$ ipython --no-banner

In [1]: import numpy as np

In [2]: np.set_printoptions(precision=3, suppress=True, linewidth=160, legacy="1.25")

In [3]: rng = np.random.default_rng(7903)

In [4]: labels = rng.integers(0, 2, 8)

In [5]: X = np.triu((labels[:, None] == labels) & (rng.random((8, 8)) < 0.8), 1).astype(int)

In [6]: X += X.T

In [7]: X
Out[7]: 
array([[0, 0, 1, 0, 0, 0, 1, 0],
       [0, 0, 0, 0, 0, 1, 0, 0],
       [1, 0, 0, 0, 1, 0, 1, 0],
       [0, 0, 0, 0, 0, 0, 1, 0],
       [0, 0, 1, 0, 0, 0, 0, 0],
       [0, 1, 0, 0, 0, 0, 0, 1],
       [1, 0, 1, 1, 0, 0, 0, 0],
       [0, 0, 0, 0, 0, 1, 0, 0]])

In [8]: ev, vecs = np.linalg.eigh(X)

In [9]: vec = np.array([0, 3, 2, 0, 2, 2, 2, 0])

In [10]: vec @ X @ vec
Out[10]: 28

In [11]: np.abs(X).sum(axis=1).max(), np.round(np.abs(ev).max(), 3)
Out[11]: (3, 2.303)

In [12]: np.round(vecs * np.abs(ev) @ vecs.T, 3) + 0
Out[12]: 
array([[ 1.109,  0.   ,  0.277,  0.555,  0.555,  0.   ,  0.277,  0.   ],
       [ 0.   ,  0.707,  0.   ,  0.   ,  0.   ,  0.   ,  0.   ,  0.707],
       [ 0.277,  0.   ,  1.642,  0.362, -0.085,  0.   ,  0.3  ,  0.   ],
       [ 0.555,  0.   ,  0.362,  0.725, -0.17 ,  0.   , -0.085,  0.   ],
       [ 0.555,  0.   , -0.085, -0.17 ,  0.725,  0.   ,  0.362,  0.   ],
       [ 0.   ,  0.   ,  0.   ,  0.   ,  0.   ,  1.414,  0.   ,  0.   ],
       [ 0.277,  0.   ,  0.3  , -0.085,  0.362,  0.   ,  1.642,  0.   ],
       [ 0.   ,  0.707,  0.   ,  0.   ,  0.   ,  0.   ,  0.   ,  0.707]])

In [13]: np.round(vecs * np.maximum(ev, 0) @ vecs.T, 3) + 0
Out[13]: 
array([[ 0.555,  0.   ,  0.639,  0.277,  0.277,  0.   ,  0.639,  0.   ],
       [ 0.   ,  0.354,  0.   ,  0.   ,  0.   ,  0.5  ,  0.   ,  0.354],
       [ 0.639,  0.   ,  0.821,  0.181,  0.458,  0.   ,  0.65 ,  0.   ],
       [ 0.277,  0.   ,  0.181,  0.362, -0.085,  0.   ,  0.458,  0.   ],
       [ 0.277,  0.   ,  0.458, -0.085,  0.362,  0.   ,  0.181,  0.   ],
       [ 0.   ,  0.5  ,  0.   ,  0.   ,  0.   ,  0.707,  0.   ,  0.5  ],
       [ 0.639,  0.   ,  0.65 ,  0.458,  0.181,  0.   ,  0.821,  0.   ],
       [ 0.   ,  0.354,  0.   ,  0.   ,  0.   ,  0.5  ,  0.   ,  0.354]])

In [14]: vec @ X @ vec / (vec @ vec), np.round(ev[0], 3), round(ev[-1], 3)
Out[14]: (1.12, -1.618, 2.303)

In [15]: (np.sign(vecs[:, -1].round(6)) == np.sign(vecs[0, -1].round(6))).astype(int)
Out[15]: array([1, 0, 1, 1, 1, 0, 1, 0])

In [16]: rank = np.linalg.matrix_rank(X)

In [17]: rank
Out[17]: 6

In [18]: ns = np.linalg.svd(X)[2][rank:].T

In [19]: np.round(ns @ ns.T, 3) + 0
Out[19]: 
array([[ 0.333,  0.   ,  0.   , -0.333, -0.333,  0.   ,  0.   ,  0.   ],
       [ 0.   ,  0.5  ,  0.   ,  0.   ,  0.   ,  0.   ,  0.   , -0.5  ],
       [ 0.   ,  0.   ,  0.   ,  0.   ,  0.   ,  0.   ,  0.   ,  0.   ],
       [-0.333,  0.   ,  0.   ,  0.333,  0.333,  0.   ,  0.   ,  0.   ],
       [-0.333,  0.   ,  0.   ,  0.333,  0.333,  0.   ,  0.   ,  0.   ],
       [ 0.   ,  0.   ,  0.   ,  0.   ,  0.   ,  0.   ,  0.   ,  0.   ],
       [ 0.   ,  0.   ,  0.   ,  0.   ,  0.   ,  0.   ,  0.   ,  0.   ],
       [ 0.   , -0.5  ,  0.   ,  0.   ,  0.   ,  0.   ,  0.   ,  0.5  ]])

In [20]: np.allclose(X @ ns, 0)
Out[20]: True

In [21]: [int(np.linalg.matrix_rank(np.delete(X, i, axis=0))) for i in range(8)]
Out[21]: [6, 6, 5, 6, 6, 5, 5, 6]

In [22]: [int(np.linalg.matrix_rank(X[:, :j + 1])) for j in range(8)]
Out[22]: [1, 2, 3, 4, 4, 5, 6, 6]

In [23]: ns.shape
Out[23]: (8, 2)

In [24]: np.unique(X.round(6), axis=0).shape
Out[24]: (7, 8)

In [25]: round(np.trace(np.linalg.pinv(X) @ X), 3)
Out[25]: 6.0

In [26]: np.all(np.linalg.eigvalsh(X) > 0)
Out[26]: False

In [27]: round(float(np.linalg.eigvalsh(X).min()), 3)
Out[27]: -1.618

In [28]: round(float(np.linalg.norm(X, 2) / np.linalg.norm(X)), 3)
Out[28]: 0.615

In [29]: np.argsort(-np.linalg.norm(X, axis=0).round(6), kind="stable")[:3]
Out[29]: array([2, 6, 0])

In [30]: np.linalg.matrix_rank(X, rtol=0.1)
Out[30]: 6

In [31]: J = np.load("test2.npy")

In [32]: J
Out[32]: 
array([[-3., -3.,  0.,  0.,  0.,  0.,  0.],
       [-3., -1., -3.,  0.,  0.,  0.,  0.],
       [ 0., -3., -2., -3.,  0.,  0.,  0.],
       [ 0.,  0., -3.,  3., -3.,  0.,  0.],
       [ 0.,  0.,  0., -3.,  2., -3.,  0.],
       [ 0.,  0.,  0.,  0., -3.,  1., -3.],
       [ 0.,  0.,  0.,  0.,  0., -3., -3.]])

In [33]: left, sig, Vh = np.linalg.svd(J, full_matrices=False)

In [34]: np.round(left.T @ J @ Vh.T, 3) + 0
Out[34]: 
array([[6.977, 0.   , 0.   , 0.   , 0.   , 0.   , 0.   ],
       [0.   , 6.398, 0.   , 0.   , 0.   , 0.   , 0.   ],
       [0.   , 0.   , 5.013, 0.   , 0.   , 0.   , 0.   ],
       [0.   , 0.   , 0.   , 3.783, 0.   , 0.   , 0.   ],
       [0.   , 0.   , 0.   , 0.   , 3.4  , 0.   , 0.   ],
       [0.   , 0.   , 0.   , 0.   , 0.   , 1.91 , 0.   ],
       [0.   , 0.   , 0.   , 0.   , 0.   , 0.   , 0.86 ]])

In [35]: np.allclose(left * sig @ Vh, J)
Out[35]: True

In [36]: np.trace(J)
Out[36]: -3.0

In [37]: np.allclose(J @ J.T, J.T @ J)
Out[37]: True

In [38]: (J + J.T) / 2
Out[38]: 
array([[-3., -3.,  0.,  0.,  0.,  0.,  0.],
       [-3., -1., -3.,  0.,  0.,  0.,  0.],
       [ 0., -3., -2., -3.,  0.,  0.,  0.],
       [ 0.,  0., -3.,  3., -3.,  0.,  0.],
       [ 0.,  0.,  0., -3.,  2., -3.,  0.],
       [ 0.,  0.,  0.,  0., -3.,  1., -3.],
       [ 0.,  0.,  0.,  0.,  0., -3., -3.]])
